$ python -q
>>> import numpy as np
>>> from numpy import linalg as LA
>>> np.set_printoptions(precision=2, suppress=True, linewidth=160, floatmode="fixed")
>>> th = np.deg2rad(45)
>>> F = np.eye(4)
>>> F[np.ix_([2, 0], [2, 0])] = [[np.cos(th), -np.sin(th)], [np.sin(th), np.cos(th)]]
>>> F
array([[ 0.71,  0.00,  0.71,  0.00],
       [ 0.00,  1.00,  0.00,  0.00],
       [-0.71,  0.00,  0.71,  0.00],
       [ 0.00,  0.00,  0.00,  1.00]])
>>> # 3 blocks once reordered
>>> q, V = LA.qr(F[:, :1])[0], LA.qr(F[:, 1:])[0]
>>> sig = LA.svd(q.T @ V, compute_uv=False)
>>> sig.round(2) + 0
array([0.00])
>>> (sig > 0.9).sum()
np.int64(0)
>>> round(float(LA.norm(q @ q.T - V @ V.T, 2)), 2)
1.0
>>> J = np.load("dump.npy")
>>> J
array([[ -3,  -6,  17,  12],
       [ -9,  -3,   2,   9],
       [  9,   8, -14,  -5],
       [  9,   9, -17,  -6]])
>>> # rows and columns are dependent
>>> U, sig, Vh = LA.svd(J)
>>> np.argmax(sig[:-1] / (sig[1:] + 1e-6)) + 1
np.int64(3)
>>> other = U[:, :3] @ np.diag(sig[:3]) @ Vh[:3]
>>> np.round(LA.norm(J - other, 2), 2), round(float(sig[3]), 2)
(np.float64(0.0), 0.0)
>>> other
array([[ -3.00,  -6.00,  17.00,  12.00],
       [ -9.00,  -3.00,   2.00,   9.00],
       [  9.00,   8.00, -14.00,  -5.00],
       [  9.00,   9.00, -17.00,  -6.00]])
>>> other = J / LA.norm(J, axis=1, keepdims=True)
>>> gram = other @ other.T
>>> (gram - 2 * np.eye(4)).round(6).argmax(axis=1)
array([1, 0, 3, 2])
>>> gram[1]
array([ 0.65,  1.00, -0.70, -0.67])
>>> np.argwhere(np.triu(np.abs(gram) > 0.95, 1))
array([[2, 3]])
>>> gram = J.T @ J
>>> LA.matrix_rank(gram)
np.int64(3)
>>> np.round(LA.eigvalsh(gram)[::-1], 2) + 0
array([1361.21,   87.85,   56.95,    0.00])
>>> (J @ J.T).shape
(4, 4)
>>> rk = LA.matrix_rank(J)
>>> rk
np.int64(3)
>>> N = LA.svd(J)[2][rk:].T
>>> N @ N.T
array([[ 0.11, -0.29, -0.11,  0.04],
       [-0.29,  0.77,  0.29, -0.10],
       [-0.11,  0.29,  0.11, -0.04],
       [ 0.04, -0.10, -0.04,  0.01]])
>>> np.allclose(J @ N, 0)
True
>>> [int(LA.matrix_rank(J[:i])) for i in range(1, len(J) + 1)]
[1, 2, 3, 3]
>>> N.shape
(4, 1)
>>> N[:, 0] / N[np.abs(N[:, 0]).round(6).argmax(), 0]
array([-0.38,  1.00,  0.37, -0.12])
>>> data = np.array([[4.48, 0.9, 0.4],
...     [3.41, 0.7, -2.2],
...     [-1.04, -0.2, 0.4],
...     [2.54, 0.5, -0.1],
...     [6.0, 1.2, 0.9],
...     [1.0, 0.2, 2.3],
...     [-3.56, -0.7, 1.4],
...     [3.56, 0.7, -0.2],
...     [0.06, 0.0, 0.4],
...     [1.59, 0.3, 1.8],
...     [-3.54, -0.7, -2.4]])
>>> data
array([[ 4.48,  0.90,  0.40],
       [ 3.41,  0.70, -2.20],
       [-1.04, -0.20,  0.40],
       [ 2.54,  0.50, -0.10],
       [ 6.00,  1.20,  0.90],
       [ 1.00,  0.20,  2.30],
       [-3.56, -0.70,  1.40],
       [ 3.56,  0.70, -0.20],
       [ 0.06,  0.00,  0.40],
       [ 1.59,  0.30,  1.80],
       [-3.54, -0.70, -2.40]])
>>> gram = np.cov(data, rowvar=False)
>>> gram
array([[9.75, 1.94, 0.34],
       [1.94, 0.39, 0.06],
       [0.34, 0.06, 2.18]])
>>> np.median(data, axis=0)
array([1.59, 0.30, 0.40])
>>> gram.shape
(3, 3)
>>> np.round(LA.eigvalsh(gram)[::-1], 2) + 0
array([10.15,  2.16,  0.00])
>>> x = np.array([-3, 2, 1])
>>> target = data @ x
>>> LA.lstsq(data, target)[0]
array([-3.00,  2.00,  1.00])
>>> rng = np.random.default_rng(20241)
>>> target = target + 0.3 * rng.normal(size=11)
>>> target
array([-11.39, -11.03,   3.47,  -6.70, -14.89,  -0.38,  10.67,  -9.27,   0.74,  -1.51,   5.95])
>>> beta, *_ = LA.lstsq(data, target)
>>> beta.round()
array([  0.00, -15.00,   1.00])
>>> beta
array([  0.35, -14.70,   1.10])
>>> np.argsort(-LA.norm(data, axis=0).round(6), kind="stable")[:3]
array([0, 2, 1])
>>> other = np.array([[2, 2], [5, -4]])
>>> A = np.tile(other, (2, 2))
>>> A
array([[ 2,  2,  2,  2],
       [ 5, -4,  5, -4],
       [ 2,  2,  2,  2],
       [ 5, -4,  5, -4]])
>>> # rank 2
>>> U, sig, Vh = LA.svd(A)
>>> V = Vh[:(sig > 1e-8).sum()]
>>> x = A[3] + 4 * A[2] + rng.integers(2) * np.eye(4)[3]
>>> x
array([13.00,  4.00, 13.00,  5.00])
>>> np.round(LA.norm(x - V.T @ V @ x), 2)
np.float64(0.71)
>>> np.diag(V.T @ V)
array([0.50, 0.50, 0.50, 0.50])
>>> other = A + rng.integers(-2, 3, (4, 2)) @ rng.integers(-2, 3, (2, 4))
>>> other
array([[ 2,  2,  2,  2],
       [ 8, -6,  3, -2],
       [ 4, -2,  6,  6],
       [ 4, -2,  3, -6]])
>>> np.round(LA.svd(other - A, compute_uv=False), 2) + 0
array([8.37, 4.00, 0.00, 0.00])
>>> other - A
array([[ 0,  0,  0,  0],
       [ 3, -2, -2,  2],
       [ 2, -4,  4,  4],
       [-1,  2, -2, -2]])
>>> LA.matrix_rank(other - A, tol=1e-8)
np.int64(2)
>>> E = np.load("data.npy")
>>> E
array([[2, 0, 0],
       [0, 3, 0],
       [0, 0, 1]])
>>> # equal to its transpose
>>> np.sort(np.abs(LA.eigvals(E)))
array([1.00, 2.00, 3.00])
>>> (E + E.T) / 2
array([[2.00, 0.00, 0.00],
       [0.00, 3.00, 0.00],
       [0.00, 0.00, 1.00]])
>>> np.allclose(E, E.T)
True
>>> round(np.abs(LA.eigvals(E)).max(), 2)
np.float64(3.0)
>>> q = E.astype(float).copy()
>>> for j in range(3):
...     q[:, j] -= q[:, :j] @ (q[:, :j].T @ q[:, j])
...     q[:, j] /= LA.norm(q[:, j])
... 
>>> q.T @ q
array([[1.00, 0.00, 0.00],
       [0.00, 1.00, 0.00],
       [0.00, 0.00, 1.00]])
>>> q.T @ E
array([[2.00, 0.00, 0.00],
       [0.00, 3.00, 0.00],
       [0.00, 0.00, 1.00]])
>>> np.poly(E)
array([ 1.00, -6.00, 11.00, -6.00])
>>> np.einsum("ii->", E)
np.int64(6)
>>> round(LA.eigvals(E).sum().real, 2)
np.float64(6.0)
>>> np.round(LA.det(E.T), 2)
np.float64(6.0)
>>> round(float(LA.det(2 * E)), 2), round(float(LA.det(E)), 2)
(48.0, 6.0)
>>> Lm = LA.cholesky(E)
>>> Lm @ Lm.T
array([[2.00, 0.00, 0.00],
       [0.00, 3.00, 0.00],
       [0.00, 0.00, 1.00]])
>>> E / np.sqrt(np.outer(np.diag(E), np.diag(E)))
array([[1.00, 0.00, 0.00],
       [0.00, 1.00, 0.00],
       [0.00, 0.00, 1.00]])
>>> K = np.load("mat.npy")
>>> K
array([[ 0,  4],
       [-4,  0]])
>>> th = np.radians(180)
>>> R = np.eye(2)
>>> R[1, 1] = R[0, 0] = np.cos(th)
>>> R[1, 0], R[0, 1] = -np.sin(th), np.sin(th)
>>> R.round(2) + 0
array([[-1.00,  0.00],
       [ 0.00, -1.00]])
>>> other = K @ R.T
>>> other.round(2) + 0
array([[ 0.00, -4.00],
       [ 4.00,  0.00]])
>>> np.allclose(LA.norm(K, axis=1), LA.norm(other, axis=1))
True
>>> np.allclose(K @ K.T, other @ other.T)
True
>>> np.abs(other - K).max(axis=0)
array([8.00, 8.00])
>>> th = np.radians(60)
>>> R = np.eye(4)
>>> R[1, 1] = R[2, 2] = np.cos(th)
>>> R[1, 2], R[2, 1] = -np.sin(th), np.sin(th)
>>> R
array([[ 1.00,  0.00,  0.00,  0.00],
       [ 0.00,  0.50, -0.87,  0.00],
       [ 0.00,  0.87,  0.50,  0.00],
       [ 0.00,  0.00,  0.00,  1.00]])
>>> other = A @ R.T
>>> np.abs(other - A).max(axis=0)
array([0.00, 2.73, 5.96, 0.00])
>>> other
array([[ 2.00, -0.73,  2.73,  2.00],
       [ 5.00, -6.33, -0.96, -4.00],
       [ 2.00, -0.73,  2.73,  2.00],
       [ 5.00, -6.33, -0.96, -4.00]])
>>> np.round(LA.svd(A, compute_uv=False), 2) + 0, np.round(LA.svd(other, compute_uv=False), 2) + 0
(array([12.83,  5.61,  0.00,  0.00]), array([12.83,  5.61,  0.00,  0.00]))
>>> np.allclose(A @ A.T, other @ other.T)
True
>>> other = K + rng.integers(-2, 3, (2, 1)) @ rng.integers(-2, 3, (1, 2))
>>> other
array([[0, 4],
       [0, 4]])
>>> LA.svd(other - K, compute_uv=False)
array([5.66, 0.00])
>>> np.abs(other - K).sum(axis=1)
array([0, 8])
>>> LA.matrix_rank(other - K, tol=1e-8)
np.int64(1)
>>> other - K
array([[0, 0],
       [4, 4]])
>>> arr = np.load("case12.npy")
>>> arr
array([[ 0,  0,  2],
       [ 3,  0,  5],
       [ 4,  1,  6],
       [ 7,  2,  8],
       [10,  5,  9],
       [10,  6, 11],
       [13,  6, 14],
       [13,  9, 14],
       [13,  9, 14],
       [16, 12, 16],
       [17, 14, 17],
       [20, 16, 19],
       [22, 16, 21],
       [25, 17, 24],
       [25, 19, 24]])
>>> proj = arr @ LA.solve(arr.T @ arr, arr.T)
>>> np.round(np.trace(proj), 2)
np.float64(3.0)
>>> basis = arr[[3, 7]].astype(float)
>>> for _ in range(5):
...     z = LA.norm(arr[:, None] - basis, axis=-1).argmin(axis=1)
...     basis = np.array([arr[z == j].mean(axis=0) for j in range(2)])
... 
>>> z
array([0, 0, 0, 0, 0, 0, 1, 1, 1, 1, 1, 1, 1, 1, 1])
>>> np.abs(basis[1] - basis[0]).argmax()
np.int64(0)
>>> gram = A.T @ A
>>> gram
array([[ 58, -32,  58, -32],
       [-32,  40, -32,  40],
       [ 58, -32,  58, -32],
       [-32,  40, -32,  40]])
>>> np.diag(gram)
array([58, 40, 58, 40])
>>> (A @ A.T).shape
(4, 4)
